$ python -q
>>> import numpy as np
>>> np.set_printoptions(suppress=True, linewidth=160)
>>> F = np.load("sample19.npy")
>>> F.round(2)
array([[0.08, 0.03, 0.18, 0.08, 0.18],
       [0.03, 0.01, 0.06, 0.03, 0.06],
       [0.18, 0.06, 0.42, 0.18, 0.42],
       [0.08, 0.03, 0.18, 0.08, 0.18],
       [0.18, 0.06, 0.42, 0.18, 0.42]])
>>> x0 = np.array([3, 4, 3, 5, 3])
>>> round(float((x0 - F @ x0) @ (F @ x0)), 2)
-0.0
>>> np.round(F @ x0, 2)
array([1.79, 0.6 , 4.19, 1.79, 4.19])
>>> np.round(F @ np.linalg.pinv(F) @ F, 2)
array([[0.08, 0.03, 0.18, 0.08, 0.18],
       [0.03, 0.01, 0.06, 0.03, 0.06],
       [0.18, 0.06, 0.42, 0.18, 0.42],
       [0.08, 0.03, 0.18, 0.08, 0.18],
       [0.18, 0.06, 0.42, 0.18, 0.42]])
>>> np.linalg.lstsq(F[:-1].T, F[-1])[2]
np.int32(1)
>>> np.round(np.linalg.norm(F[2] - F[1]), 2)
np.float64(0.55)
>>> round(np.linalg.norm(F) ** 2 / np.linalg.norm(F, 2) ** 2, 2)
np.float64(1.0)
>>> round(np.linalg.norm(F[2], 1), 2), round(np.linalg.norm(F[2], np.inf), 2)
(np.float64(1.26), np.float64(0.42))
>>> np.round(np.linalg.norm(F, axis=0), 2)
array([0.28, 0.09, 0.65, 0.28, 0.65])
>>> np.linalg.norm(F, axis=1).argmax()
np.int64(2)
>>> round(float(np.linalg.norm(F, 2)), 2)
1.0
>>> np.round(np.linalg.norm(F, axis=1), 2)
array([0.28, 0.09, 0.65, 0.28, 0.65])
>>> A = np.tanh(np.array([[1.6, -0.2],
...     [0.2, -1.4],
...     [-0.4, -0.4],
...     [-0.2, 0.4],
...     [-0.4, -1.5],
...     [0.7, -1.7],
...     [1.5, 1.2],
...     [0.8, 0.7],
...     [-0.5, -1.0],
...     [-1.7, 0.2],
...     [0.2, 1.1],
...     [1.5, 1.0],
...     [2.9, -0.4],
...     [1.6, 1.2],
...     [1.3, 1.0],
...     [0.1, -1.1],
...     [0.5, -1.1],
...     [2.4, 0.3],
...     [0.4, 1.8],
...     [-0.4, 0.4],
...     [-2.9, 0.1],
...     [0.0, 0.0],
...     [-1.4, 0.3]]) @ np.array([[0.4, -1.3, -0.2], [-1.0, 0.5, 0.9]]))
>>> A.round(2)
array([[ 0.69, -0.97, -0.46],
       [ 0.9 , -0.74, -0.86],
       [ 0.24,  0.31, -0.27],
       [-0.45,  0.43,  0.38],
       [ 0.87, -0.23, -0.85],
       [ 0.96, -0.94, -0.93],
       [-0.54, -0.87,  0.65],
       [-0.36, -0.6 ,  0.44],
       [ 0.66,  0.15, -0.66],
       [-0.71,  0.98,  0.48],
       [-0.77,  0.28,  0.74],
       [-0.38, -0.9 ,  0.54],
       [ 0.92, -1.  , -0.74],
       [-0.51, -0.9 ,  0.64],
       [-0.45, -0.83,  0.56],
       [ 0.81, -0.59, -0.77],
       [ 0.86, -0.83, -0.8 ],
       [ 0.58, -0.99, -0.21],
       [-0.93,  0.36,  0.91],
       [-0.51,  0.62,  0.41],
       [-0.85,  1.  ,  0.58],
       [ 0.  ,  0.  ,  0.  ],
       [-0.7 ,  0.96,  0.5 ]])
>>> d = np.linalg.norm(A[:, None] - A[None], axis=-1)
>>> d.shape
(23, 23)
>>> d.mean(axis=1).argmax()
np.int64(20)
>>> np.unravel_index(d.round(6).argmax(), d.shape)
(np.int64(5), np.int64(20))
>>> d[20].round(6).argsort(kind="stable")[:4]
array([20, 22,  9, 19])
>>> d[:5, :5].round(2)
array([[0.  , 0.51, 1.37, 1.99, 0.87],
       [0.51, 0.  , 1.38, 2.18, 0.52],
       [1.37, 1.38, 0.  , 0.95, 1.01],
       [1.99, 2.18, 0.95, 0.  , 1.92],
       [0.87, 0.52, 1.01, 1.92, 0.  ]])
>>> np.flatnonzero(d[20] < d.mean() / 2)
array([ 9, 19, 20, 22])
>>> (d + 1e9 * np.eye(23)).round(6).argmin(axis=1)
array([17, 16, 21, 19, 15, 16, 13, 14,  4, 22, 18, 14, 16,  6, 11,  1,  1,  0, 10,  3, 22,  2,  9])
>>> ang = np.radians(36)
>>> Rm = np.eye(3)
>>> Rm[2, 2] = Rm[1, 1] = np.cos(ang)
>>> Rm[2, 1], Rm[1, 2] = -np.sin(ang), np.sin(ang)
>>> Rm.round(2)
array([[ 1.  ,  0.  ,  0.  ],
       [ 0.  ,  0.81,  0.59],
       [ 0.  , -0.59,  0.81]])
>>> A2 = A @ Rm.T
>>> np.round(np.abs(A2 - A).max(axis=0), 2)
array([0.  , 0.55, 0.73])
>>> np.round(np.linalg.svd(A, compute_uv=False), 2), np.round(np.linalg.svd(A2, compute_uv=False), 2)
(array([4.94, 2.82, 0.22]), array([4.94, 2.82, 0.22]))
>>> round(float(np.linalg.det(Rm)), 2), round(np.trace(Rm), 2)
(1.0, np.float64(2.62))
>>> np.allclose(np.linalg.norm(A, axis=1), np.linalg.norm(A2, axis=1))
True
>>> Uu, sigma, vt = np.linalg.svd(A)
>>> np.argmax(sigma[:-1] / (sigma[1:] + 1e-6)) + 1
np.int64(2)
>>> A2 = Uu[:, :2] @ np.diag(sigma[:2]) @ vt[:2]
>>> round(float(np.linalg.norm(A - A2, 2)), 2), np.round(sigma[2], 2)
(0.22, np.float64(0.22))
>>> np.linalg.matrix_rank(A, rtol=0.05)
np.int64(2)
>>> round(np.abs(A - A2).max(), 2)
np.float64(0.1)
>>> A2 = np.c_[A[:, :2] @ np.array([[2, 0], [0, 1]]), np.array([1, 7, -1, -7, 3, 1, -6, 2, 1, 7, 5, 1, -7, 3, 7, -9, 5, -4, 3, 9, 0, -4, -1])]
>>> A2.round(2)
array([[ 1.37, -0.97,  1.  ],
       [ 1.8 , -0.74,  7.  ],
       [ 0.47,  0.31, -1.  ],
       [-0.89,  0.43, -7.  ],
       [ 1.74, -0.23,  3.  ],
       [ 1.93, -0.94,  1.  ],
       [-1.07, -0.87, -6.  ],
       [-0.73, -0.6 ,  2.  ],
       [ 1.33,  0.15,  1.  ],
       [-1.41,  0.98,  7.  ],
       [-1.54,  0.28,  5.  ],
       [-0.76, -0.9 ,  1.  ],
       [ 1.83, -1.  , -7.  ],
       [-1.02, -0.9 ,  3.  ],
       [-0.89, -0.83,  7.  ],
       [ 1.63, -0.59, -9.  ],
       [ 1.72, -0.83,  5.  ],
       [ 1.16, -0.99, -4.  ],
       [-1.85,  0.36,  3.  ],
       [-1.02,  0.62,  9.  ],
       [-1.7 ,  1.  ,  0.  ],
       [ 0.  ,  0.  , -4.  ],
       [-1.39,  0.96, -1.  ]])
>>> np.round(np.linalg.lstsq(A, A2[:, 0])[0], 2) + 0
array([2., 0., 0.])
>>> np.linalg.matrix_rank(A2)
np.int64(3)
>>> m1 = np.loadtxt("w.csv", delimiter=",")
>>> m1.round(2)
array([[ -3.08,  -7.73,   0.  , -18.19],
       [-16.4 , -10.54,   0.  ,   4.49],
       [ 11.3 ,  11.71,   0.  ,  11.62],
       [ -4.76,   2.37,   0.  ,  19.28],
       [  3.44,   7.95,   0.  ,  18.03],
       [ 15.96,  11.98,   0.  ,   1.35],
       [ 12.01,  11.93,   0.  ,  10.65],
       [  2.86,  -3.8 ,   0.  , -19.43],
       [-16.36, -11.41,   0.  ,   1.52],
       [-16.37, -11.36,   0.  ,   1.71],
       [  4.49,  -2.58,   0.  , -19.32],
       [ 14.73,   7.23,   0.  , -11.43],
       [-11.37,  -3.38,   0.  ,  16.1 ],
       [-13.68,  -5.89,   0.  ,  13.34],
       [  9.48,   1.57,   0.  , -17.54],
       [  9.72,  11.12,   0.  ,  13.48],
       [  7.43,  -0.23,   0.  , -18.57],
       [-14.99, -12.33,   0.  ,  -4.82],
       [ -0.26,  -5.96,   0.  , -19.09],
       [  8.93,  10.79,   0.  ,  14.28],
       [ 16.  ,   9.32,   0.  ,  -7.57],
       [ 12.03,  11.94,   0.  ,  10.62],
       [-12.85,  -4.94,   0.  ,  14.5 ],
       [-13.23,  -5.36,   0.  ,  14.01],
       [ 15.2 ,   7.9 ,   0.  , -10.33],
       [-16.  , -11.95,   0.  ,  -1.15],
       [ 16.35,  11.44,   0.  ,  -1.38]])
>>> Uu, sigma, vt = np.linalg.svd(m1)
>>> evecs = vt[:(sigma > 1e-8).sum()]
>>> rng = np.random.default_rng(277696)
>>> x0 = m1[4] + 3 * m1[22] + rng.integers(2) * np.eye(4)[0]
>>> x0.round(2)
array([-35.12,  -6.87,   0.  ,  61.54])
>>> np.round(evecs.T @ evecs, 2)
array([[ 0.67,  0.45,  0.  , -0.14],
       [ 0.45,  0.38,  0.  ,  0.19],
       [ 0.  ,  0.  ,  0.  ,  0.  ],
       [-0.14,  0.19,  0.  ,  0.94]])
>>> np.linalg.matrix_rank(np.vstack([m1, x0]))
np.int64(2)
>>> feats = np.loadtxt("mat.csv", delimiter=",")
>>> feats
array([[ 2., -1.,  2., -1.,  2., -1.],
       [ 5., -5.,  5., -5.,  5., -5.],
       [ 0.,  3.,  0.,  3.,  0.,  3.],
       [ 2., -1.,  2., -1.,  2., -1.],
       [ 5., -5.,  5., -5.,  5., -5.],
       [ 0.,  3.,  0.,  3.,  0.,  3.]])
>>> Uu, sigma, vt = np.linalg.svd(feats, full_matrices=False)
>>> np.round(sigma / sigma[0], 2) + 0
array([1.  , 0.29, 0.  , 0.  , 0.  , 0.  ])
>>> np.allclose(Uu * sigma @ vt, feats)
True
>>> sigma.round(2) + 0
array([18.84,  5.39,  0.  ,  0.  ,  0.  ,  0.  ])
>>> Uu.shape, sigma.shape, vt.shape
((6, 6), (6,), (6, 6))
>>> np.abs(Uu[:, 0]).round(6).argmax()
np.int64(1)
>>> np.round(np.trace(np.linalg.pinv(feats) @ feats), 2)
np.float64(2.0)
>>> np.linalg.lstsq(feats[:-1].T, feats[-1])[2]
np.int32(2)
>>> np.abs(np.diag(np.linalg.qr(feats)[1])) > 1e-9
array([ True,  True, False, False, False, False])
>>> Uu, sigma, vt = np.linalg.svd(feats)
>>> sigma.round(2) + 0
array([18.84,  5.39,  0.  ,  0.  ,  0.  ,  0.  ])
>>> A2 = Uu[:, :2] @ np.diag(sigma[:2]) @ vt[:2]
>>> round(np.linalg.norm(feats - A2, 2), 2), round(float(sigma[2]), 2)
(np.float64(0.0), 0.0)
>>> np.round(np.linalg.norm(feats - A2) / np.linalg.norm(feats), 2)
np.float64(0.0)
>>> np.linalg.matrix_rank(A2)
np.int64(2)
